$ python3 -q
>>> import numpy as np
>>> np.set_printoptions(suppress=True, linewidth=200)
>>> tidy = lambda a: np.round(a, 3) + 0
>>> arr = np.load("case8.npy")
>>> arr
array([[-2, -1,  0,  2,  2,  0],
       [ 2, -1,  3, -3,  0,  2],
       [ 1, -1,  0, -1,  1, -2],
       [ 2, -1,  3, -3,  0,  2]])
>>> U, s, Vh = np.linalg.svd(arr)
>>> tidy(s)
array([7.603, 3.065, 2.793, 0.   ])
>>> np.argmax(s[:-1] / (s[1:] + 1e-6)) + 1
np.int64(3)
>>> Y = U[:, :3] @ np.diag(s[:3]) @ Vh[:3]
>>> tidy(np.linalg.norm(arr - Y) / np.linalg.norm(arr))
np.float64(0.0)
>>> tidy(Y)
array([[-2., -1.,  0.,  2.,  2.,  0.],
       [ 2., -1.,  3., -3.,  0.,  2.],
       [ 1., -1.,  0., -1.,  1., -2.],
       [ 2., -1.,  3., -3.,  0.,  2.]])
>>> tidy(np.abs(arr - Y).max())
np.float64(0.0)
>>> M = np.load("layer4.npy")
>>> tidy(M)
array([[0.375, 0.125, 0.25 , 0.125, 0.125],
       [0.286, 0.429, 0.   , 0.286, 0.   ],
       [0.   , 0.286, 0.286, 0.143, 0.286],
       [0.333, 0.167, 0.167, 0.167, 0.167],
       [0.167, 0.   , 0.167, 0.167, 0.5  ]])
>>> rng = np.random.default_rng(1418)
>>> idx = rng.permutation(5)
>>> idx
array([3, 1, 2, 4, 0])
>>> Y = M[idx][:, idx]
>>> tidy(Y)
array([[0.167, 0.167, 0.167, 0.167, 0.333],
       [0.286, 0.429, 0.   , 0.   , 0.286],
       [0.143, 0.286, 0.286, 0.286, 0.   ],
       [0.167, 0.   , 0.167, 0.5  , 0.167],
       [0.125, 0.125, 0.25 , 0.125, 0.375]])
>>> tidy(np.diag(Y))
array([0.167, 0.429, 0.286, 0.5  , 0.375])
>>> tidy(np.linalg.det(Y)), tidy(np.linalg.det(M[idx]))
(np.float64(0.0), np.float64(0.0))
>>> tidy(np.sort(np.abs(np.linalg.eigvals(Y))))
array([0.007, 0.259, 0.259, 0.473, 1.   ])
>>> np.allclose(Y, M)
False
>>> tidy(np.trace(Y))
np.float64(1.756)
>>> tidy(np.sort(np.abs(np.linalg.eigvals(M))))
array([0.007, 0.259, 0.259, 0.473, 1.   ])
>>> tidy((M + M.T) / 2)
array([[0.375, 0.205, 0.125, 0.229, 0.146],
       [0.205, 0.429, 0.143, 0.226, 0.   ],
       [0.125, 0.143, 0.286, 0.155, 0.226],
       [0.229, 0.226, 0.155, 0.167, 0.167],
       [0.146, 0.   , 0.226, 0.167, 0.5  ]])
>>> tidy(np.abs(np.linalg.eigvals(M)).max())
np.float64(1.0)
>>> np.allclose(M, M.T)
False
>>> U, s, Vh = np.linalg.svd(M, full_matrices=False)
>>> tidy(s / s[0])
array([1.   , 0.502, 0.323, 0.208, 0.006])
>>> (s > 1e-8).sum()
np.int64(5)
>>> tidy(s)
array([1.006, 0.505, 0.325, 0.209, 0.006])
>>> mat = np.load("run12.npy")
>>> mat
array([[0.125, 0.25 , 0.625],
       [0.25 , 0.417, 0.333],
       [0.143, 0.714, 0.143]])
>>> # rows sum to 1
>>> f, v = mat[2], mat[0]
>>> tidy(f @ f)
np.float64(0.551)
>>> p = (f @ v) / (f @ f) * f
>>> tidy(p)
array([0.074, 0.37 , 0.074])
>>> tidy(v - p)
array([ 0.051, -0.12 ,  0.551])
>>> tidy((v - p) @ f)
np.float64(0.0)
